% python3 -q
>>> import numpy as np
>>> from numpy import linalg as LA
>>> np.set_printoptions(precision=1, suppress=True, linewidth=120, legacy="1.25")
>>> rd = lambda a: np.round(a, 1) + 0
>>> A2 = np.array([[2, -1, -2, 2, 2],
...     [0, -1, 2, 2, 0],
...     [0, 1, 2, -1, 1],
...     [-2, -1, 1, -1, 2],
...     [1, -1, -1, -1, -2]])
>>> X = A2 - A2.T
>>> X
array([[ 0, -1, -2,  4,  1],
       [ 1,  0,  1,  3,  1],
       [ 2, -1,  0, -2,  2],
       [-4, -3,  2,  0,  3],
       [-1, -1, -2, -3,  0]])
>>> # looks like rank 4
>>> X.sum(axis=0)
array([-2, -6, -1,  2,  7])
>>> rd(LA.norm(X))
10.0
>>> X.shape
(5, 5)
>>> LA.matrix_rank(X)
4
>>> np.unravel_index(np.abs(X).argmax(), X.shape)
(0, 3)
>>> np.count_nonzero(X)
20
>>> np.abs(X).max()
4
>>> print(np.diff(X, axis=0))
[[ 1  1  3 -1  0]
 [ 1 -1 -1 -5  1]
 [-6 -2  2  2  1]
 [ 3  2 -4 -3 -3]]
>>> X.sum(axis=1)
array([ 2,  6,  1, -2, -7])
>>> X.mean(axis=0)
array([-0.4, -1.2, -0.2,  0.4,  1.4])
>>> X - X[0]
array([[ 0,  0,  0,  0,  0],
       [ 1,  1,  3, -1,  0],
       [ 2,  0,  2, -6,  1],
       [-4, -2,  4, -4,  2],
       [-1,  0,  0, -7, -1]])
>>> left, s, vt = LA.svd(X)
>>> np.argmax(s[:-1] / (s[1:] + 1e-6)) + 1
4
>>> rd(s)
array([6.2, 6.2, 3.4, 3.4, 0. ])
>>> A2 = left[:, :4] @ np.diag(s[:4]) @ vt[:4]
>>> rd(LA.norm(X - A2) / LA.norm(X))
0.0
>>> rd(np.abs(X - A2).max())
0.0
>>> print(rd(A2))
[[ 0. -1. -2.  4.  1.]
 [ 1.  0.  1.  3.  1.]
 [ 2. -1.  0. -2.  2.]
 [-4. -3.  2.  0.  3.]
 [-1. -1. -2. -3.  0.]]
>>> print([round(float(x), 1) for x in LA.svd(X, compute_uv=False)[:3]])
[6.2, 6.2, 3.4]
>>> np.argsort(-LA.norm(X, axis=0).round(6), kind="stable")[:3]
array([3, 0, 4])
>>> rd(LA.norm(X, 2) / LA.norm(X))
0.6
>>> A2 = np.array([[6, -7, -6], [5, 5, 6]])
>>> W2 = np.kron(A2, X)
>>> W2.shape
(10, 15)
>>> rd(LA.norm(W2, 2)), rd(LA.norm(A2, 2) * LA.norm(X, 2))
(75.5, 75.5)
>>> rd(LA.eigvals(X))
array([0.+6.2j, 0.-6.2j, 0.+3.4j, 0.-3.4j, 0.+0.j ])
>>> rd(LA.det(X[::-1]))
0.0
>>> rd(LA.det(2 * X)), rd(LA.det(X))
(0.0, 0.0)
>>> np.einsum("ii->", X)
0
>>> print(rd(LA.eigvals(X).sum().real))
0.0
>>> np.einsum("ij,ji->", X, X)
-100
>>> rd(np.poly(X))
array([  1.,   0.,  50.,   0., 442.,   0.])
>>> r0 = np.array([2, -2, 1]) + 0.5
>>> M = np.outer(r0, r0) / (r0 @ r0)
>>> print(rd(M))
[[ 0.6 -0.3  0.3]
 [-0.3  0.2 -0.2]
 [ 0.3 -0.2  0.2]]
>>> rng = np.random.default_rng(56)
>>> lab = rng.permutation(3)
>>> print(lab)
[0 1 2]
>>> A2 = M[lab][:, lab]
>>> print(rd(LA.det(A2)), rd(LA.det(M[lab])))
0.0 0.0
>>> rd(np.sort(np.abs(LA.eigvals(A2))))
array([0., 0., 1.])
>>> A2 = M + rng.integers(-2, 3, (3, 1)) @ rng.integers(-2, 3, (1, 3))
>>> print(rd(A2))
[[-1.4 -1.3 -0.7]
 [-4.3 -1.8 -2.2]
 [ 4.3  1.8  2.2]]
>>> rd(A2 - M)
array([[-2., -1., -1.],
       [-4., -2., -2.],
       [ 4.,  2.,  2.]])
>>> np.abs(A2 - M).sum(axis=1)
array([4., 8., 8.])
>>> rd(LA.svd(A2 - M, compute_uv=False))
array([7.3, 0. , 0. ])
>>> E = np.maximum(np.array([[0, 2],
...     [2, 3],
...     [3, 1],
...     [0, 3],
...     [2, 0],
...     [1, 1],
...     [0, 0],
...     [1, 2],
...     [2, 1],
...     [2, 1],
...     [0, 3]]) @ np.array([[0, 1, 1, 1, 0, 3], [3, 0, 0, 2, 3, -3]]) + np.array([-1, 1, -1, 0, 3, 2]), 0)
>>> E
array([[ 5,  1,  0,  4,  9,  0],
       [ 8,  3,  1,  8, 12,  0],
       [ 2,  4,  2,  5,  6,  8],
       [ 8,  1,  0,  6, 12,  0],
       [ 0,  3,  1,  2,  3,  8],
       [ 2,  2,  0,  3,  6,  2],
       [ 0,  1,  0,  0,  3,  2],
       [ 5,  2,  0,  5,  9,  0],
       [ 2,  3,  1,  4,  6,  5],
       [ 2,  3,  1,  4,  6,  5],
       [ 8,  1,  0,  6, 12,  0]])
>>> # rows 8 and 9 are equal
>>> proj = E @ LA.solve(E.T @ E, E.T)
>>> print(rd(np.trace(proj)))
6.0
>>> np.allclose(proj @ proj, proj)
True
>>> rd(proj)
array([[ 0.4,  0. ,  0.1,  0.2, -0.3,  0.1,  0.3,  0. ,  0.1,  0.1,  0.2],
       [ 0. ,  0.9,  0.1,  0. ,  0. , -0.1,  0. ,  0.2,  0. ,  0. ,  0. ],
       [ 0.1,  0.1,  0.7,  0. ,  0. , -0.1,  0. , -0.2,  0.3,  0.3,  0. ],
       [ 0.2,  0. ,  0. ,  0.4,  0.1,  0. , -0.1,  0. ,  0. ,  0. ,  0.4],
       [-0.3,  0. ,  0. ,  0.1,  0.9,  0. ,  0.1,  0. ,  0. ,  0. ,  0.1],
       [ 0.1, -0.1, -0.1,  0. ,  0. ,  0.5,  0. ,  0.4,  0.2,  0.2,  0. ],
       [ 0.3,  0. ,  0. , -0.1,  0.1,  0. ,  0.9,  0. ,  0. ,  0. , -0.1],
       [ 0. ,  0.2, -0.2,  0. ,  0. ,  0.4,  0. ,  0.4,  0.1,  0.1,  0. ],
       [ 0.1,  0. ,  0.3,  0. ,  0. ,  0.2,  0. ,  0.1,  0.2,  0.2,  0. ],
       [ 0.1,  0. ,  0.3,  0. ,  0. ,  0.2,  0. ,  0.1,  0.2,  0.2,  0. ],
       [ 0.2,  0. ,  0. ,  0.4,  0.1,  0. , -0.1,  0. ,  0. ,  0. ,  0.4]])
>>> rd(proj @ E[:, 3])
array([4., 8., 5., 6., 2., 3., 0., 5., 4., 4., 6.])
>>> vec = np.array([2, 1, -2, -2, 0, 3])
>>> target = E @ vec
>>> rd(LA.lstsq(E, target)[0])
array([ 2.,  1., -2., -2.,  0.,  3.])
>>> rd(LA.solve(E.T @ E, E.T @ target))
array([ 2.,  1., -2., -2.,  0.,  3.])
>>> target = target + 0.1 * rng.normal(size=11)
>>> rd(target)
array([ 3. ,  1.1, 18.1,  5.2, 20.9,  6. ,  7.1,  1.9, 12. , 11.9,  4.9])
>>> b, *_ = LA.lstsq(E, target)
>>> print(b.round())
[ 2.  1. -2. -2.  0.  3.]
>>> rd(b)
array([ 2. ,  1. , -1.7, -2.1,  0.1,  3. ])
>>> gram = E.T @ E
>>> print(gram)
[[258  79  16 237 426  40]
 [ 79  64  20 106 171  92]
 [ 16  20   8  28  39  34]
 [237 106  28 247 423 102]
 [426 171  39 423 756 150]
 [ 40  92  34 102 150 186]]
>>> np.trace(gram), (E ** 2).sum()
(1519, 1519)
>>> np.diag(gram)
array([258,  64,   8, 247, 756, 186])
>>> rd(LA.svd(E, compute_uv=False) ** 2)
array([1311.8,  194.1,    8.5,    4. ,    0.3,    0.2])
>>> print(LA.matrix_rank(gram))
6
>>> K = np.load("m.npy")
>>> K
array([[ 10,  -7,  -2,  -1,  -7,  -4,   8,   0,   1],
       [ -7,   9,   8,  -1,   5,  -2,  -5,   2,   0],
       [ -2,   8,  13,  -4,   2, -10,  -1,   6,   1],
       [ -1,  -1,  -4,   9,   3,  10,   1,  -2,   4],
       [ -7,   5,   2,   3,   6,   4,  -5,   1,   1],
       [ -4,  -2, -10,  10,   4,  16,  -2,  -6,   2],
       [  8,  -5,  -1,   1,  -5,  -2,   7,   0,   2],
       [  0,   2,   6,  -2,   1,  -6,   0,   5,   1],
       [  1,   0,   1,   4,   1,   2,   2,   1,   3]])
>>> # equal to its transpose
>>> left, s, vt = LA.svd(K)
>>> rd(s)
array([34.3, 29.4, 11.2,  3. ,  0. ,  0. ,  0. ,  0. ,  0. ])
>>> A2 = left[:, :4] @ np.diag(s[:4]) @ vt[:4]
>>> print(LA.matrix_rank(A2))
4
>>> rd(A2)
array([[ 10.,  -7.,  -2.,  -1.,  -7.,  -4.,   8.,   0.,   1.],
       [ -7.,   9.,   8.,  -1.,   5.,  -2.,  -5.,   2.,   0.],
       [ -2.,   8.,  13.,  -4.,   2., -10.,  -1.,   6.,   1.],
       [ -1.,  -1.,  -4.,   9.,   3.,  10.,   1.,  -2.,   4.],
       [ -7.,   5.,   2.,   3.,   6.,   4.,  -5.,   1.,   1.],
       [ -4.,  -2., -10.,  10.,   4.,  16.,  -2.,  -6.,   2.],
       [  8.,  -5.,  -1.,   1.,  -5.,  -2.,   7.,   0.,   2.],
       [  0.,   2.,   6.,  -2.,   1.,  -6.,   0.,   5.,   1.],
       [  1.,   0.,   1.,   4.,   1.,   2.,   2.,   1.,   3.]])
>>> W0 = np.load("test18.npy")
>>> rd(W0)
array([[0. , 0.1, 0.1, 0.1, 0.1, 0. , 0. , 0.1, 0.1, 0. ],
       [0.1, 0.2, 0.2, 0.2, 0.1, 0.1, 0.1, 0.1, 0.2, 0.1],
       [0.1, 0.2, 0.2, 0.2, 0.1, 0.1, 0.1, 0.1, 0.2, 0.1],
       [0.1, 0.2, 0.2, 0.1, 0.1, 0.1, 0. , 0.1, 0.1, 0.1],
       [0.1, 0.1, 0.1, 0.1, 0.1, 0.1, 0. , 0.1, 0.1, 0.1],
       [0. , 0.1, 0.1, 0.1, 0.1, 0. , 0. , 0.1, 0.1, 0. ],
       [0. , 0.1, 0.1, 0. , 0. , 0. , 0. , 0. , 0. , 0. ],
       [0.1, 0.1, 0.1, 0.1, 0.1, 0.1, 0. , 0.1, 0.1, 0.1],
       [0.1, 0.2, 0.2, 0.1, 0.1, 0.1, 0. , 0.1, 0.1, 0.1],
       [0. , 0.1, 0.1, 0.1, 0.1, 0. , 0. , 0.1, 0.1, 0. ]])
>>> A2 = np.c_[E[:, :1] @ np.array([[1]]), np.array([2, 1, 0, 2, 2, 0, 1, 2, 1, 2, 0])]
>>> print(A2)
[[5 2]
 [8 1]
 [2 0]
 [8 2]
 [0 2]
 [2 0]
 [0 1]
 [5 2]
 [2 1]
 [2 2]
 [8 0]]
>>> rd(LA.norm(LA.qr(E)[0].T @ A2, axis=0) ** 2 / ((A2 ** 2).sum(axis=0) + 1e-12))
array([1. , 0.7])
>>> LA.matrix_rank(A2)
2
>>> print(rd(LA.lstsq(E, A2[:, 0])[0]))
[1. 0. 0. 0. 0. 0.]
>>> rd(LA.norm(A2 - E @ LA.lstsq(E, A2)[0], axis=0))
array([0. , 2.6])
>>> vals, vecs = LA.eigh(W0)
>>> vec = np.array([2, 3, 0, 1, 1, 2, 0, 1, 3, 2])
>>> rd(vecs * np.maximum(vals, 0) @ vecs.T)
array([[0. , 0.1, 0.1, 0.1, 0.1, 0. , 0. , 0.1, 0.1, 0. ],
       [0.1, 0.2, 0.2, 0.2, 0.1, 0.1, 0.1, 0.1, 0.2, 0.1],
       [0.1, 0.2, 0.2, 0.2, 0.1, 0.1, 0.1, 0.1, 0.2, 0.1],
       [0.1, 0.2, 0.2, 0.1, 0.1, 0.1, 0. , 0.1, 0.1, 0.1],
       [0.1, 0.1, 0.1, 0.1, 0.1, 0.1, 0. , 0.1, 0.1, 0.1],
       [0. , 0.1, 0.1, 0.1, 0.1, 0. , 0. , 0.1, 0.1, 0. ],
       [0. , 0.1, 0.1, 0. , 0. , 0. , 0. , 0. , 0. , 0. ],
       [0.1, 0.1, 0.1, 0.1, 0.1, 0.1, 0. , 0.1, 0.1, 0.1],
       [0.1, 0.2, 0.2, 0.1, 0.1, 0.1, 0. , 0.1, 0.1, 0.1],
       [0. , 0.1, 0.1, 0.1, 0.1, 0. , 0. , 0.1, 0.1, 0. ]])
>>> print(rd(LA.eigvalsh(W0[1:, 1:])))
[0. 0. 0. 0. 0. 0. 0. 0. 1.]
>>> np.argsort(-LA.norm(W0, axis=0).round(6), kind="stable")[:3]
array([1, 2, 3])
>>> LA.matrix_rank(W0, rtol=0.1)
1
>>> W1 = np.array([[-1, -2],
...     [0, 0],
...     [1, -2],
...     [0, 1],
...     [-1, -2],
...     [1, -2],
...     [-1, 0],
...     [1, 2],
...     [-1, -1],
...     [1, 1]])
>>> b = np.array([-1, 2])
>>> hid = np.maximum(W0 @ W1 + b, 0)
>>> (hid > 0).astype(int)
array([[0, 1],
       [0, 1],
       [0, 1],
       [0, 1],
       [0, 1],
       [0, 1],
       [0, 1],
       [0, 1],
       [0, 1],
       [0, 1]])
>>> LA.matrix_rank(hid)
1
>>> (hid > 0).mean(axis=0)
array([0., 1.])
>>> W2 = np.array([[0, -1, 0], [-2, -3, 0]])
>>> W1 @ W2
array([[ 4,  7,  0],
       [ 0,  0,  0],
       [ 4,  5,  0],
       [-2, -3,  0],
       [ 4,  7,  0],
       [ 4,  5,  0],
       [ 0,  1,  0],
       [-4, -7,  0],
       [ 2,  4,  0],
       [-2, -4,  0]])
>>> (hid @ W2).round(6).argmax(axis=1)
array([2, 2, 2, 2, 2, 2, 2, 2, 2, 2])
>>> print(rd(W0 @ LA.pinv(W0) @ W0))
[[0.  0.1 0.1 0.1 0.1 0.  0.  0.1 0.1 0. ]
 [0.1 0.2 0.2 0.2 0.1 0.1 0.1 0.1 0.2 0.1]
 [0.1 0.2 0.2 0.2 0.1 0.1 0.1 0.1 0.2 0.1]
 [0.1 0.2 0.2 0.1 0.1 0.1 0.  0.1 0.1 0.1]
 [0.1 0.1 0.1 0.1 0.1 0.1 0.  0.1 0.1 0.1]
 [0.  0.1 0.1 0.1 0.1 0.  0.  0.1 0.1 0. ]
 [0.  0.1 0.1 0.  0.  0.  0.  0.  0.  0. ]
 [0.1 0.1 0.1 0.1 0.1 0.1 0.  0.1 0.1 0.1]
 [0.1 0.2 0.2 0.1 0.1 0.1 0.  0.1 0.1 0.1]
 [0.  0.1 0.1 0.1 0.1 0.  0.  0.1 0.1 0. ]]
>>> LA.lstsq(W0[:-1].T, W0[-1])[2]
1
>>> print(rd(np.trace(LA.pinv(W0) @ W0)))
1.0
>>> np.unique(W0.round(6), axis=0).shape
(5, 10)
>>> A = np.array([[1, -4, 16, -64],
...     [1, -3, 9, -27],
...     [1, -2, 4, -8],
...     [1, -1, 1, -1],
...     [1, 0, 0, 0],
...     [1, 1, 1, 1],
...     [1, 2, 4, 8],
...     [1, 3, 9, 27],
...     [1, 4, 16, 64]])
>>> # column 3 dominates
>>> r0 = np.array([3, 3])
>>> np.array([np.convolve(row, r0, "same") for row in A])
array([[   3,   -9,   36, -144],
       [   3,   -6,   18,  -54],
       [   3,   -3,    6,  -12],
       [   3,    0,    0,    0],
       [   3,    3,    0,    0],
       [   3,    6,    6,    6],
       [   3,    9,   18,   36],
       [   3,   12,   36,  108],
       [   3,   15,   60,  240]])
>>> np.cross(A[6, :3], A[8, :3])
array([ 16, -12,   2])
>>> np.polyval(r0, A[6])
array([ 6,  9, 15, 27])
>>> def softmax(z):
...     e = np.exp(z - z.max(axis=-1, keepdims=True))
...     return e / e.sum(axis=-1, keepdims=True)
... 
>>> rd(softmax(10 * A[2]))
array([0., 0., 1., 0.])
>>> print(rd(softmax(A[2])))
[0. 0. 1. 0.]
>>> rd(softmax(A[2] + 2))
array([0., 0., 1., 0.])
>>> att = A @ A.T / np.sqrt(4)
>>> rd(softmax(att + np.triu(np.full(att.shape, -np.inf), 1)))
array([[1. , 0. , 0. , 0. , 0. , 0. , 0. , 0. , 0. ],
       [1. , 0. , 0. , 0. , 0. , 0. , 0. , 0. , 0. ],
       [1. , 0. , 0. , 0. , 0. , 0. , 0. , 0. , 0. ],
       [1. , 0. , 0. , 0. , 0. , 0. , 0. , 0. , 0. ],
       [0.2, 0.2, 0.2, 0.2, 0.2, 0. , 0. , 0. , 0. ],
       [0. , 0. , 0. , 0.1, 0.2, 0.7, 0. , 0. , 0. ],
       [0. , 0. , 0. , 0. , 0. , 0. , 1. , 0. , 0. ],
       [0. , 0. , 0. , 0. , 0. , 0. , 0. , 1. , 0. ],
       [0. , 0. , 0. , 0. , 0. , 0. , 0. , 0. , 1. ]])
>>> softmax(att).round(6).argmax(axis=1)
array([0, 0, 0, 0, 0, 8, 8, 8, 8])
>>> vec = np.array([-2, 1, 0, -2])
>>> target = A @ vec
>>> rd(LA.pinv(A) @ A)
array([[1., 0., 0., 0.],
       [0., 1., 0., 0.],
       [0., 0., 1., 0.],
       [0., 0., 0., 1.]])
>>> print(target)
[ 122   49   12   -1   -2   -3  -16  -53 -126]
>>> rd(LA.solve(A.T @ A, A.T @ target))
array([-2.,  1.,  0., -2.])
>>> target = target + 0.1 * rng.normal(size=9)
>>> rd(target)
array([ 122.1,   48.8,   11.8,   -1. ,   -2.1,   -2.9,  -15.9,  -53. , -125.8])
>>> b, *_ = LA.lstsq(A, target)
>>> b.round()
array([-2.,  1.,  0., -2.])
>>> rd(b)
array([-2.1,  1.1,  0. , -2. ])
>>> rd(A.T @ (target - A @ b))
array([0., 0., 0., 0.])
>>> rd(LA.norm(target - A @ b))
0.2
>>> lab = rng.permutation(4)
>>> A2 = A[:, lab] * rng.choice([-1, 1], 4)
>>> A2
array([[ -4,  -1,  64, -16],
       [ -3,  -1,  27,  -9],
       [ -2,  -1,   8,  -4],
       [ -1,  -1,   1,  -1],
       [  0,  -1,   0,   0],
       [  1,  -1,  -1,  -1],
       [  2,  -1,  -8,  -4],
       [  3,  -1, -27,  -9],
       [  4,  -1, -64, -16]])
>>> left, _, vt = LA.svd(A.T @ A2)
>>> rd(left @ vt)
array([[ 0., -1.,  0.,  0.],
       [ 1.,  0.,  0.,  0.],
       [ 0.,  0.,  0., -1.],
       [ 0.,  0., -1.,  0.]])
